$ python -q
>>> import numpy as np
>>> np.set_printoptions(precision=2, suppress=True, linewidth=100)
>>> X = np.loadtxt("dump.csv", delimiter=",")
>>> print(X)
[[-13.51 -14.83  -4.5 ]
 [-11.77 -12.89  -4.1 ]
 [ -6.65  -7.15  -2.92]
 [ -3.38  -3.44  -2.11]
 [ -2.51  -2.44  -1.85]
 [ -2.23  -2.12  -1.76]
 [ -1.27  -1.04  -1.37]
 [ -0.93  -0.68  -1.17]
 [ -0.58  -0.35  -0.84]
 [ -0.2   -0.1   -0.3 ]
 [ -0.09  -0.05  -0.14]
 [  0.09   0.05   0.14]
 [  1.22   0.69   1.49]
 [  1.43   0.83   1.7 ]
 [  2.05   1.24   2.28]
 [  2.56   1.6    2.73]
 [  3.63   2.38   3.6 ]
 [  5.29   3.65   4.83]
 [  8.99   6.61   7.29]
 [ 10.34   7.72   8.13]
 [ 20.35  16.23  13.88]
 [ 27.1   22.12  17.47]]
>>> M2 = X / np.sqrt((X ** 2).mean(axis=1, keepdims=True))
>>> print(np.linalg.matrix_rank(X - X.mean(axis=1, keepdims=True)))
2
>>> print(np.linalg.norm(M2, axis=1))
[1.73 1.73 1.73 1.73 1.73 1.73 1.73 1.73 1.73 1.73 1.73 1.73 1.73 1.73 1.73 1.73 1.73 1.73 1.73
 1.73 1.73 1.73]
>>> print(np.linalg.matrix_rank(M2) == np.linalg.matrix_rank(X))
True
>>> Ac = X - X.mean(axis=0)
>>> U, sigma, Vh = np.linalg.svd(Ac, full_matrices=False)
>>> print((np.sign(U[:, 0]) == np.sign(U[0, 0])).astype(int))
[1 1 1 1 1 1 1 1 1 1 1 1 1 1 0 0 0 0 0 0 0 0]
>>> print(Vh[0] * np.sign(Vh[0, np.abs(Vh[0]).argmax()]))
[0.69 0.6  0.41]
>>> print(sigma)
[60.35  6.58  0.8 ]
>>> print(np.searchsorted(np.cumsum(sigma ** 2) / (sigma ** 2).sum(), 0.9) + 1)
1
>>> print(np.round(Ac.mean(axis=0), 2) + 0)
[0. 0. 0.]
>>> print(np.abs(Vh[-1]))
[0.73 0.55 0.4 ]
>>> print(np.round((sigma ** 2).sum() ** 2 / (sigma ** 4).sum(), 2))
1.02
>>> d = np.linalg.norm(X[:, None] - X[None], axis=-1)
>>> print(np.linalg.matrix_rank(d ** 2))
5
>>> print(np.unravel_index(d.round(6).argmax(), d.shape))
(np.int64(0), np.int64(21))
>>> print(d.shape)
(22, 22)
>>> print(d[:5, :5])
[[ 0.    2.64 10.42 15.43 16.78]
 [ 2.64  0.    7.78 12.79 14.14]
 [10.42  7.78  0.    5.01  6.36]
 [15.43 12.79  5.01  0.    1.35]
 [16.78 14.14  6.36  1.35  0.  ]]
